% python3 -q
>>> import numpy as np
>>> np.set_printoptions(precision=4, suppress=True, linewidth=200, legacy="1.25")
>>> m1 = np.load("m.npy")
>>> print(m1)
[[0 0 0 0 0 0 0 0 0 0 0 0 0]
 [0 0 0 0 9 0 0 0 0 0 0 0 0]
 [9 0 0 0 0 0 0 0 0 0 0 0 0]
 [0 0 0 0 0 0 0 0 0 0 0 2 0]
 [0 0 0 0 0 0 0 0 0 0 0 0 0]
 [0 0 0 0 0 6 0 0 0 0 0 0 0]
 [0 0 0 0 0 0 6 0 0 0 0 0 0]
 [0 0 0 5 0 0 0 0 0 0 0 0 0]
 [0 0 6 0 0 0 0 0 0 0 0 0 0]
 [0 0 0 0 0 0 0 0 0 2 0 0 0]
 [0 0 0 0 0 0 0 0 4 0 0 0 0]
 [0 8 0 0 0 0 0 0 0 0 0 0 0]
 [0 0 0 0 0 0 0 0 0 0 0 0 0]]
>>> # null space of dimension 3
>>> ang = np.radians(136)
>>> r_ = np.eye(13)
>>> r_[3, 3] = r_[11, 11] = np.cos(ang)
>>> r_[3, 11], r_[11, 3] = -np.sin(ang), np.sin(ang)
>>> other = m1 @ r_.T
>>> round(np.linalg.det(r_), 4), np.round(np.trace(r_), 4)
(1.0, 9.5613)
>>> print(np.abs(other - m1).max(axis=0))
[0.     0.     0.     8.5967 0.     0.     0.     0.     0.     0.     0.     3.4733 0.    ]
>>> np.allclose(m1 @ m1.T, other @ other.T)
True
>>> rank = np.linalg.matrix_rank(m1)
>>> rank
10
>>> N = np.linalg.svd(m1)[2][rank:].T
>>> N.shape
(13, 3)
>>> print(np.allclose(m1 @ N, 0))
True
>>> [int(np.linalg.matrix_rank(m1[:, :j + 1])) for j in range(13)]
[1, 2, 3, 4, 5, 6, 7, 7, 8, 9, 9, 10, 10]
>>> round(float(np.linalg.norm(m1, "nuc")), 4)
57.0
>>> round(np.linalg.norm(m1[3] - m1[8]), 4)
6.3246
>>> round(np.linalg.norm(m1, 1), 4), np.round(np.linalg.norm(m1, np.inf), 4)
(9.0, 9.0)
>>> round(np.linalg.norm(m1[3], 1), 4), round(float(np.linalg.norm(m1[3], np.inf)), 4)
(2.0, 2.0)
>>> round(float(np.linalg.norm(m1, 2)), 4)
9.0
>>> feats = np.load("dump.npy")
>>> feats
array([[  0,   2,  -3,   1,   0,  -1],
       [ -2,   0,   0,  -2,  -9,   1],
       [  3,   0,   0,   1,  -3,   1],
       [ -1,   2,  -1,   0,   4, -10],
       [  0,   9,   3,  -4,   0,  -3],
       [  1,  -1,  -1,  10,   3,   0]])
>>> other = np.linalg.inv(feats)
>>> np.round(np.linalg.det(feats) * np.linalg.det(other), 4)
1.0
>>> (np.abs(other) > 1e-9).astype(int)
array([[0, 1, 1, 1, 1, 1],
       [1, 0, 1, 1, 1, 1],
       [1, 1, 0, 1, 1, 1],
       [1, 1, 1, 0, 1, 1],
       [1, 1, 1, 1, 0, 1],
       [1, 1, 1, 1, 1, 0]])
>>> round(np.linalg.cond(feats), 4)
4.4271
>>> np.round(np.linalg.inv(other), 4) + 0
array([[  0.,   2.,  -3.,   1.,   0.,  -1.],
       [ -2.,   0.,   0.,  -2.,  -9.,   1.],
       [  3.,   0.,   0.,   1.,  -3.,   1.],
       [ -1.,   2.,  -1.,   0.,   4., -10.],
       [  0.,   9.,   3.,  -4.,   0.,  -3.],
       [  1.,  -1.,  -1.,  10.,   3.,   0.]])
>>> K = np.loadtxt("data.csv", delimiter=",")
>>> K
array([[-0.9, -0.9, -1.4, -0.1, -0.5,  0.1,  0.2],
       [ 0.9,  2.1,  0.5, -1. , -0.5,  0.3, -1.5],
       [-1.4, -1.8,  0.9, -0.7,  0.6,  1.1, -0.2],
       [-0.2, -0.1, -0.8, -0.6, -0.3,  0.1, -0.3],
       [-1.8,  1.1, -1.2,  0.1,  2.1, -2.2, -1.5],
       [ 0.8, -0.8, -1.6,  0.6, -0.2,  0.2,  2. ],
       [ 0.6,  0.2, -0.7, -0.2, -0.9,  1.4, -1.5],
       [-0.2,  0.2,  1.3, -0.1, -0.4,  0. ,  1.4],
       [-1.6,  0.2, -1.5,  0.9,  1.3,  0.4, -0.9],
       [ 0.5,  0.3, -0.1,  0.6,  0.5, -0.4,  0.7],
       [ 0.9,  0.8, -0.3,  0.3, -1.4, -0.2,  1.3],
       [-1.3, -1.3, -0.4, -0.6,  0.9, -1.4,  0.4],
       [ 1.4,  0. ,  1.5, -1.9, -1.1, -1.2,  1.2]])
>>> other = np.c_[K[:, :3] @ np.array([[-1, -1, -1], [1, 0, -2], [3, 1, 3]]), np.array([-1, 5, 5, -2, -1, -1, -3, 3, -3, -2, 4, 3, 0])]
>>> other
array([[-4.2, -0.5, -1.5, -1. ],
       [ 2.7, -0.4, -3.6,  5. ],
       [ 2.3,  2.3,  7.7,  5. ],
       [-2.3, -0.6, -2. , -2. ],
       [-0.7,  0.6, -4. , -1. ],
       [-6.4, -2.4, -4. , -1. ],
       [-2.5, -1.3, -3.1, -3. ],
       [ 4.3,  1.5,  3.7,  3. ],
       [-2.7,  0.1, -3.3, -3. ],
       [-0.5, -0.6, -1.4, -2. ],
       [-1. , -1.2, -3.4,  4. ],
       [-1.2,  0.9,  2.7,  3. ],
       [ 3.1,  0.1,  3.1,  0. ]])
>>> np.linalg.matrix_rank(other)
4
>>> np.linalg.norm(np.linalg.qr(K)[0].T @ other, axis=0) ** 2 / ((other ** 2).sum(axis=0) + 1e-12)
array([1.    , 1.    , 1.    , 0.4972])
>>> T = np.stack([other, 4 * other, other[::-1]])
>>> np.einsum("bij,cij->bc", T, T)
array([[ 428.15, 1712.6 ,  -72.93],
       [1712.6 , 6850.4 , -291.72],
       [ -72.93, -291.72,  428.15]])
>>> T.shape
(3, 13, 4)
>>> proj = K @ np.linalg.solve(K.T @ K, K.T)
>>> np.round(np.linalg.eigvalsh(proj), 4) + 0
array([0., 0., 0., 0., 0., 0., 1., 1., 1., 1., 1., 1., 1.])
>>> x = np.array([-3, -1, 0, 2, -2, -3, -1])
>>> h1 = np.maximum(K @ x, 0)
>>> np.flatnonzero(h1 > 1e-9)
array([ 0,  2,  3,  4,  8, 11])
>>> np.maximum(K @ (3 * x), 0)
array([11.7,  0. ,  0.9,  0.3, 25.2,  0. ,  0. ,  0. , 10.5,  0. ,  0. , 18. ,  0. ])
>>> np.maximum(K @ x, 0) - np.maximum(-K @ x, 0)
array([ 3.9, -5.2,  0.3,  0.1,  8.4, -2.6, -3.3, -0.4,  3.5, -1.1, -0.8,  6. , -3.4])
>>> F = np.array([[0, 0, 0, 0, 0, 0, 0],
...     [1, 0, 0, 0, 0, 0, 0],
...     [0, 0, 2, 0, 0, 0, 0],
...     [0, 0, 0, 0, 0, 0, 0],
...     [0, 0, 0, 0, 2, 0, 0],
...     [0, 0, 0, 0, 0, 0, 0],
...     [0, 0, 0, 0, 0, 0, 0]])
>>> # columns 1 and 3 are equal
>>> rng = np.random.default_rng(9656)
>>> z = rng.permutation(7)
>>> z
array([3, 2, 5, 1, 0, 4, 6])
>>> other = F[z][:, z]
>>> np.allclose(other, F)
False
>>> print(np.sort(np.abs(np.linalg.eigvals(other))))
[0. 0. 0. 0. 0. 2. 2.]
>>> round(float(np.linalg.det(other)), 4), round(np.linalg.det(F[z]), 4)
(0.0, 0.0)
>>> np.sort(np.linalg.eigvals(F))
array([0., 0., 0., 0., 0., 2., 2.])
>>> np.prod(np.diag(F)), round(float(np.linalg.det(F)), 4)
(0, 0.0)
>>> arr = np.load("out8.npy")
>>> arr
array([[ 0, -8,  3,  0,  1, -7,  3,  3, -4, -3],
       [ 8,  0,  3, -1,  4, -1,  3, -2, -4, -5],
       [-3, -3,  0,  2,  2, -8, -3,  1,  7, -3],
       [ 0,  1, -2,  0,  0,  4, -8, -9,  5, -7],
       [-1, -4, -2,  0,  0, -1, -3,  1,  1, -1],
       [ 7,  1,  8, -4,  1,  0,  1, -4,  8,  5],
       [-3, -3,  3,  8,  3, -1,  0,  0, -2,  1],
       [-3,  2, -1,  9, -1,  4,  0,  0, -4, -1],
       [ 4,  4, -7, -5, -1, -8,  2,  4,  0,  4],
       [ 3,  5,  3,  7,  1, -5, -1,  1, -4,  0]])
>>> x = np.array([2, 0, 2, 3, 2, 2, 1])
>>> target = K @ x
>>> print(np.round(np.linalg.pinv(K) @ K, 4) + 0)
[[1. 0. 0. 0. 0. 0. 0.]
 [0. 1. 0. 0. 0. 0. 0.]
 [0. 0. 1. 0. 0. 0. 0.]
 [0. 0. 0. 1. 0. 0. 0.]
 [0. 0. 0. 0. 1. 0. 0.]
 [0. 0. 0. 0. 0. 1. 0.]
 [0. 0. 0. 0. 0. 0. 1.]]
>>> target
array([-5.5, -2.1,  0.1, -4.5, -7.4,  2.2, -1.3,  2.5, -1. ,  3.5,  0.2, -5.8, -3.3])
>>> print(np.round(np.linalg.solve(K.T @ K, K.T @ target), 4) + 0)
[2. 0. 2. 3. 2. 2. 1.]
>>> np.round(np.linalg.lstsq(K, target)[0], 4) + 0
array([2., 0., 2., 3., 2., 2., 1.])
>>> target = target + 0.1 * rng.normal(size=13)
>>> target
array([-5.4639, -1.9646,  0.1113, -4.5728, -7.593 ,  2.1255, -1.3661,  2.5427, -1.0162,  3.5417,  0.3403, -5.7627, -3.2961])
>>> beta, *_ = np.linalg.lstsq(K, target)
>>> np.round(np.linalg.norm(target - K @ beta), 4)
0.2283
>>> beta
array([1.9555, 0.0388, 2.0285, 3.0038, 1.9495, 2.0214, 1.0299])
>>> beta.round()
array([2., 0., 2., 3., 2., 2., 1.])
